In [1]: import numpy as np

In [2]: np.set_printoptions(precision=2, suppress=True, linewidth=160)

In [3]: W0 = np.load("case19.npy")

In [4]: print(W0)
[[ 6  1 -1 -3  2]
 [ 1 10 -5  1  4]
 [-1 -5 10 -1 -2]
 [-3  1 -1  2 -1]
 [ 2  4 -2 -1  4]]

In [5]: # symmetric

In [6]: np.argsort(-np.linalg.norm(W0, axis=0).round(6), kind="stable")[:3]
Out[6]: array([1, 2, 0])

In [7]: np.linalg.matrix_rank(W0, rtol=0.1)
Out[7]: np.int64(3)

In [8]: round(np.log10(np.linalg.cond(W0)))
Out[8]: 3

In [9]: np.abs(np.linalg.svd(W0)[2][-1])
Out[9]: array([0.4 , 0.18, 0.08, 0.86, 0.24])

In [10]: round(float(np.linalg.norm(W0, 2) / np.linalg.norm(W0)), 2)
Out[10]: 0.86

In [11]: m1 = np.load("arr.npy")

In [12]: m1
Out[12]: 
array([[ 1.68,  0.66,  1.29,  1.56, -1.05],
       [-0.16, -0.52,  2.8 , -0.8 , -0.32],
       [-0.11, -0.07,  0.01, -0.11,  0.04],
       [-0.44, -0.44,  0.08, -0.28, -0.04],
       [ 1.08,  1.28, -1.14,  0.84,  0.3 ],
       [-2.02, -1.51,  0.91, -2.06,  0.49]])

In [13]: np.round(np.linalg.svd(m1, compute_uv=False), 2) + 0
Out[13]: array([4.75, 3.35, 0.79, 0.  , 0.  ])

In [14]: W1 = np.array([[-1, 0, -1], [1, -1, -2], [-3, -1, -1], [2, 3, 1], [-1, 1, -2]])

In [15]: b = np.array([2, 0, 2])

In [16]: act = np.maximum(m1 @ W1 + b, 0)

In [17]: print(act)
[[1.28 1.68 1.37]
 [0.   0.   0.24]
 [1.75 0.   2.05]
 [1.24 0.   3.04]
 [7.   2.68 0.  ]
 [0.   0.   3.09]]

In [18]: cent = np.array([[1, 1], [-1, 2], [1, 2]])

In [19]: (act @ cent).round(6).argmax(axis=1)
Out[19]: array([1, 1, 1, 1, 1, 1])

In [20]: Uu, sv, VT = np.linalg.svd(m1)

In [21]: V = VT[:(sv > 1e-8).sum()]

In [22]: rng = np.random.default_rng(2183)

In [23]: x0 = m1[3] + 4 * m1[5] + rng.integers(2) * np.eye(5)[3]

In [24]: x0
Out[24]: array([-8.52, -6.48,  3.72, -8.52,  1.92])

In [25]: print(np.diag(V.T @ V))
[0.46 0.6  0.95 0.57 0.44]

In [26]: np.linalg.matrix_rank(np.vstack([m1, x0]))
Out[26]: np.int64(3)

In [27]: [round(float(x), 2) for x in np.linalg.svd(m1, compute_uv=False)[:3]]
Out[27]: [4.75, 3.35, 0.79]

In [28]: np.linalg.cond(m1) > 100
Out[28]: np.True_

In [29]: F = np.load("x.npy")

In [30]: F
Out[30]: 
array([[-1.17, -0.95,  7.01],
       [-1.01, -1.09,  6.94],
       [-1.1 , -1.04,  6.93],
       [-0.89, -1.17,  6.97],
       [-1.05, -1.07,  7.  ],
       [-0.98, -1.  ,  7.14],
       [ 1.04, -2.12, -3.93],
       [ 1.11, -2.09, -4.03],
       [ 0.96, -1.86, -3.91],
       [ 0.99, -2.14, -4.02],
       [ 1.06, -1.99, -3.97],
       [ 0.88, -2.14, -4.04],
       [ 7.11, -0.98,  9.09],
       [ 7.09, -1.05,  8.86],
       [ 6.86, -0.91,  8.84],
       [ 6.93, -0.95,  8.95],
       [ 6.86, -1.21,  9.08],
       [ 7.03, -0.95,  8.89]])

In [31]: x0 = np.array([5, 5, 0])

In [32]: target = F @ x0

In [33]: print(np.round(np.linalg.lstsq(F, target)[0], 2) + 0)
[5. 5. 0.]

In [34]: target = target + 0.3 * rng.normal(size=18)

In [35]: target
Out[35]: array([-10.38, -10.02, -11.03, -10.58, -10.4 , -10.26,  -5.69,  -5.04,  -4.63,  -5.96,  -4.51,  -6.51,  30.57,  30.7 ,  30.06,  29.96,  28.47,  30.36])

In [36]: b, *_ = np.linalg.lstsq(F, target)

In [37]: np.round(F.T @ (target - F @ b), 2) + 0
Out[37]: array([0., 0., 0.])

In [38]: [round(float(np.linalg.norm(np.linalg.solve(F.T @ F + lam * np.eye(3), F.T @ target))), 2) for lam in (0, 1, 10, 100)]
Out[38]: [7.13, 6.96, 5.84, 3.09]

In [39]: M2 = F / np.linalg.norm(F, axis=1, keepdims=True)

In [40]: gram = M2 @ M2.T

In [41]: gram[14]
Out[41]: array([ 0.68,  0.7 ,  0.69,  0.71,  0.69,  0.7 , -0.5 , -0.5 , -0.53, -0.51, -0.51, -0.53,  1.  ,  1.  ,  1.  ,  1.  ,  1.  ,  1.  ])

In [42]: np.round(np.degrees(np.arccos(np.clip(gram[14, 15], -1, 1))), 2)
Out[42]: np.float64(0.16)

In [43]: np.linalg.norm(M2, axis=1)
Out[43]: array([1., 1., 1., 1., 1., 1., 1., 1., 1., 1., 1., 1., 1., 1., 1., 1., 1., 1.])

In [44]: (gram - 2 * np.eye(18)).round(6).argmax(axis=1)
Out[44]: array([ 2,  4,  4,  1,  1,  4,  9, 10, 10,  6,  7,  9, 15, 17, 15, 14, 15, 12])

In [45]: lab = F[:, 1] > np.median(F[:, 1])

In [46]: f = F[lab].mean(axis=0) - F[~lab].mean(axis=0)

In [47]: round(float((((F - F.mean(axis=0)) @ f > 0) == lab).mean()), 2)
Out[47]: 0.83

In [48]: np.argsort(-np.abs(f).round(6), kind="stable")
Out[48]: array([2, 0, 1])

In [49]: f
Out[49]: array([2.19, 0.77, 8.18])

In [50]: lab.astype(int)
Out[50]: array([1, 0, 1, 0, 1, 1, 0, 0, 0, 0, 0, 0, 1, 1, 1, 1, 0, 1])

In [51]: A = np.array([[0.5, -0.6, 1.4, -0.8, 0.6, 0.2],
    ...:     [-0.8, 1.2, 0.1, 0.4, -0.1, -0.1],
    ...:     [1.0, 1.9, 1.0, -1.3, 0.8, 0.0],
    ...:     [0.6, -0.4, -0.4, -0.5, -0.2, -0.3],
    ...:     [-1.1, -0.4, -1.3, -0.4, 0.7, 0.1],
    ...:     [-0.6, 1.7, 1.6, -2.1, 0.8, 0.3],
    ...:     [0.9, -0.8, -1.4, 0.9, -0.6, -0.8],
    ...:     [0.0, 0.1, 0.2, -0.8, 0.1, -0.6],
    ...:     [0.4, 0.7, 0.0, 1.5, -0.4, 1.3],
    ...:     [0.5, 0.1, 1.1, 0.9, 1.4, -0.1]])

In [52]: M2 = A / np.linalg.norm(A, axis=1, keepdims=True)

In [53]: gram = M2 @ M2.T

In [54]: print(np.argwhere(np.triu(np.abs(gram) > 0.95, 1)))
[]

In [55]: (gram - 2 * np.eye(10)).round(6).argmax(axis=1)
Out[55]: array([5, 5, 5, 6, 6, 2, 3, 5, 1, 0])

In [56]: (np.abs(gram) > 0.9).astype(int)
Out[56]: 
array([[1, 0, 0, 0, 0, 0, 0, 0, 0, 0],
       [0, 1, 0, 0, 0, 0, 0, 0, 0, 0],
       [0, 0, 1, 0, 0, 0, 0, 0, 0, 0],
       [0, 0, 0, 1, 0, 0, 0, 0, 0, 0],
       [0, 0, 0, 0, 1, 0, 0, 0, 0, 0],
       [0, 0, 0, 0, 0, 1, 0, 0, 0, 0],
       [0, 0, 0, 0, 0, 0, 1, 0, 0, 0],
       [0, 0, 0, 0, 0, 0, 0, 1, 0, 0],
       [0, 0, 0, 0, 0, 0, 0, 0, 1, 0],
       [0, 0, 0, 0, 0, 0, 0, 0, 0, 1]])

In [57]: np.round(np.degrees(np.arccos(np.clip(gram[9, 1], -1, 1))), 2)
Out[57]: np.float64(88.89)

In [58]: gram[9]
Out[58]: array([ 0.47,  0.02,  0.3 , -0.41, -0.35,  0.12, -0.24, -0.14,  0.21,  1.  ])

In [59]: gram = A.T @ A

In [60]: np.linalg.eigvalsh(gram)[::-1]
Out[60]: array([23.31,  7.95,  6.1 ,  3.86,  2.27,  1.34])

In [61]: np.diag(gram)
Out[61]: array([ 5.04,  9.77, 10.59, 11.82,  4.67,  2.94])

In [62]: gram
Out[62]: 
array([[ 5.04, -0.57,  1.14,  1.24, -0.19, -0.54],
       [-0.57,  9.77,  5.83, -4.38,  2.55,  1.83],
       [ 1.14,  5.83, 10.59, -5.45,  4.48,  1.63],
       [ 1.24, -4.38, -5.45, 11.82, -3.38,  0.9 ],
       [-0.19,  2.55,  4.48, -3.38,  4.67,  0.26],
       [-0.54,  1.83,  1.63,  0.9 ,  0.26,  2.94]])

In [63]: np.allclose(gram, gram.T)
Out[63]: True

In [64]: np.linalg.matrix_rank(gram)
Out[64]: np.int64(6)

In [65]: low = np.linalg.cholesky(gram)

In [66]: np.linalg.eigvalsh(gram).min() > 0
Out[66]: np.True_

In [67]: gram / np.sqrt(np.outer(np.diag(gram), np.diag(gram)))
Out[67]: 
array([[ 1.  , -0.08,  0.16,  0.16, -0.04, -0.14],
       [-0.08,  1.  ,  0.57, -0.41,  0.38,  0.34],
       [ 0.16,  0.57,  1.  , -0.49,  0.64,  0.29],
       [ 0.16, -0.41, -0.49,  1.  , -0.45,  0.15],
       [-0.04,  0.38,  0.64, -0.45,  1.  ,  0.07],
       [-0.14,  0.34,  0.29,  0.15,  0.07,  1.  ]])

In [68]: np.diag(low) ** 2
Out[68]: array([5.04, 9.71, 6.67, 8.2 , 2.6 , 1.91])

In [69]: Q, r_ = np.linalg.qr(A)

In [70]: np.allclose(r_.T @ r_, A.T @ A)
Out[70]: True

In [71]: np.round(Q.T @ Q, 2) + 0
Out[71]: 
array([[1., 0., 0., 0., 0., 0.],
       [0., 1., 0., 0., 0., 0.],
       [0., 0., 1., 0., 0., 0.],
       [0., 0., 0., 1., 0., 0.],
       [0., 0., 0., 0., 1., 0.],
       [0., 0., 0., 0., 0., 1.]])

In [72]: np.trace(Q @ Q.T)
Out[72]: np.float64(6.0)

In [73]: M2 = A / np.sqrt((A ** 2).mean(axis=1, keepdims=True))

In [74]: np.linalg.matrix_rank(A - A.mean(axis=1, keepdims=True))
Out[74]: np.int64(5)

In [75]: feats = np.array([[9, -1, 3, -2, -11, 9],
    ...:     [-1, 3, -1, 8, 1, 0],
    ...:     [3, -1, 5, -4, 1, -3],
    ...:     [-2, 8, -4, 22, 0, 3],
    ...:     [-11, 1, 1, 0, 19, -18],
    ...:     [9, 0, -3, 3, -18, 18]])

In [76]: feats
Out[76]: 
array([[  9,  -1,   3,  -2, -11,   9],
       [ -1,   3,  -1,   8,   1,   0],
       [  3,  -1,   5,  -4,   1,  -3],
       [ -2,   8,  -4,  22,   0,   3],
       [-11,   1,   1,   0,  19, -18],
       [  9,   0,  -3,   3, -18,  18]])

In [77]: # rows and columns are dependent

In [78]: rk = np.linalg.matrix_rank(feats)

In [79]: rk
Out[79]: np.int64(3)

In [80]: N = np.linalg.svd(feats)[2][rk:].T

In [81]: print(N.shape)
(6, 3)

In [82]: [int(np.linalg.matrix_rank(feats[:, :j + 1])) for j in range(6)]
Out[82]: [1, 2, 3, 3, 3, 3]

In [83]: vals, V = np.linalg.eigh(feats)

In [84]: x0 = np.array([-3, 2, 0, -1, 1, -1])

In [85]: x0 @ feats @ x0
Out[85]: np.int64(286)

In [86]: print(np.round(V * np.maximum(vals, 0) @ V.T, 2) + 0)
[[  9.  -1.   3.  -2. -11.   9.]
 [ -1.   3.  -1.   8.   1.   0.]
 [  3.  -1.   5.  -4.   1.  -3.]
 [ -2.   8.  -4.  22.   0.   3.]
 [-11.   1.   1.   0.  19. -18.]
 [  9.   0.  -3.   3. -18.  18.]]

In [87]: (np.sign(V[:, -1].round(6)) == np.sign(V[0, -1].round(6))).astype(int)
Out[87]: array([1, 0, 0, 1, 0, 1])

In [88]: print(np.round(V * np.abs(vals) @ V.T, 2) + 0)
[[  9.  -1.   3.  -2. -11.   9.]
 [ -1.   3.  -1.   8.   1.   0.]
 [  3.  -1.   5.  -4.   1.  -3.]
 [ -2.   8.  -4.  22.   0.   3.]
 [-11.   1.   1.   0.  19. -18.]
 [  9.   0.  -3.   3. -18.  18.]]

In [89]: X = np.loadtxt("m.csv", delimiter=",")

In [90]: X
Out[90]: 
array([[ 1.32,  1.63, -3.88, -0.05,  1.58, -1.41,  0.32,  2.43,  2.44],
       [ 0.01, -0.01,  0.11,  0.12, -0.08,  0.15, -0.19,  0.02, -0.09],
       [ 1.93,  2.52, -6.54,  0.12,  2.41, -2.47,  0.47,  3.98,  4.02],
       [ 0.31,  0.49, -1.26,  0.37,  0.51, -0.47,  0.19,  0.86,  0.61],
       [ 1.61,  1.81, -5.39, -0.08,  1.97, -2.01,  0.44,  3.13,  3.25],
       [-2.04, -2.5 ,  6.54, -0.01, -2.58,  2.63, -0.34, -3.93, -3.88],
       [-0.44, -0.58,  1.22,  0.11, -0.41,  0.29, -0.04, -0.91, -0.82],
       [-0.35, -0.6 ,  1.47, -0.07, -0.46,  0.58, -0.08, -0.88, -0.76],
       [-1.29, -1.32,  3.91, -0.05, -1.55,  1.52, -0.3 , -2.39, -2.42],
       [ 0.66,  1.25, -2.6 , -0.01,  1.15, -0.94,  0.39,  1.55,  1.51],
       [ 1.62,  1.93, -5.18, -0.07,  2.05, -1.94,  0.55,  3.15,  3.57],
       [ 2.02,  2.49, -6.53, -0.01,  2.33, -2.31,  0.52,  3.9 ,  4.02]])

In [91]: x0 = np.array([-2, -1, 2, 2, -1, -3, 0, 3, -3])

In [92]: target = X @ x0

In [93]: print(np.round(np.linalg.solve(X.T @ X, X.T @ target), 2) + 0)
[-2. -1.  2.  2. -1. -3.  0.  3. -3.]

In [94]: np.round(np.linalg.pinv(X) @ X, 2) + 0
Out[94]: 
array([[1., 0., 0., 0., 0., 0., 0., 0., 0.],
       [0., 1., 0., 0., 0., 0., 0., 0., 0.],
       [0., 0., 1., 0., 0., 0., 0., 0., 0.],
       [0., 0., 0., 1., 0., 0., 0., 0., 0.],
       [0., 0., 0., 0., 1., 0., 0., 0., 0.],
       [0., 0., 0., 0., 0., 1., 0., 0., 0.],
       [0., 0., 0., 0., 0., 0., 1., 0., 0.],
       [0., 0., 0., 0., 0., 0., 0., 1., 0.],
       [0., 0., 0., 0., 0., 0., 0., 0., 1.]])

In [95]: target = target + 0.02 * rng.normal(size=12)

In [96]: target
Out[96]: array([ -9.51,   0.42, -14.36,  -1.27, -12.26,  14.18,   3.41,   2.49,   8.73,  -5.97, -13.17, -15.34])

In [97]: b, *_ = np.linalg.lstsq(X, target)

In [98]: print(np.round(X.T @ (target - X @ b), 2) + 0)
[0. 0. 0. 0. 0. 0. 0. 0. 0.]

In [99]: round(float(np.linalg.norm(target - X @ b)), 2)
Out[99]: 0.02

In [100]: print(np.abs(np.linalg.svd(X)[2][-1]))
[0.41 0.16 0.29 0.06 0.51 0.49 0.39 0.24 0.1 ]

In [101]: print(np.linalg.cond(X) > 100)
True

In [102]: np.linalg.matrix_rank(X, rtol=0.1)
Out[102]: np.int64(1)

In [103]: round(np.log10(np.linalg.cond(X)))
Out[103]: 2

In [104]: np.argsort(-np.linalg.norm(X, axis=0).round(6), kind="stable")[:3]
Out[104]: array([2, 8, 7])

In [105]: proj = X @ np.linalg.solve(X.T @ X, X.T)

In [106]: proj.round(2) + 0
Out[106]: 
array([[ 0.61, -0.09, -0.12,  0.02, -0.23, -0.16, -0.14,  0.15, -0.16,  0.09,  0.01,  0.25],
       [-0.09,  0.93,  0.06,  0.04, -0.02, -0.06, -0.05,  0.2 ,  0.06, -0.01, -0.04,  0.05],
       [-0.12,  0.06,  0.54,  0.12, -0.03, -0.2 , -0.07, -0.3 ,  0.09, -0.03,  0.23,  0.13],
       [ 0.02,  0.04,  0.12,  0.86, -0.07,  0.14,  0.06, -0.08, -0.24,  0.08, -0.07, -0.03],
       [-0.23, -0.02, -0.03, -0.07,  0.81, -0.03, -0.05,  0.01, -0.24,  0.1 , -0.02,  0.15],
       [-0.16, -0.06, -0.2 ,  0.14, -0.03,  0.8 , -0.11,  0.09,  0.16, -0.04,  0.09,  0.13],
       [-0.14, -0.05, -0.07,  0.06, -0.05, -0.11,  0.93,  0.11,  0.05,  0.  ,  0.02,  0.09],
       [ 0.15,  0.2 , -0.3 , -0.08,  0.01,  0.09,  0.11,  0.39, -0.16,  0.02,  0.17, -0.05],
       [-0.16,  0.06,  0.09, -0.24, -0.24,  0.16,  0.05, -0.16,  0.49,  0.18, -0.09,  0.08],
       [ 0.09, -0.01, -0.03,  0.08,  0.1 , -0.04,  0.  ,  0.02,  0.18,  0.93,  0.03, -0.05],
       [ 0.01, -0.04,  0.23, -0.07, -0.02,  0.09,  0.02,  0.17, -0.09,  0.03,  0.87, -0.04],
       [ 0.25,  0.05,  0.13, -0.03,  0.15,  0.13,  0.09, -0.05,  0.08, -0.05, -0.04,  0.83]])

In [107]: np.round(np.linalg.eigvalsh(proj), 2) + 0
Out[107]: array([0., 0., 0., 1., 1., 1., 1., 1., 1., 1., 1., 1.])

In [108]: np.diag(proj)
Out[108]: array([0.61, 0.93, 0.54, 0.86, 0.81, 0.8 , 0.93, 0.39, 0.49, 0.93, 0.87, 0.83])
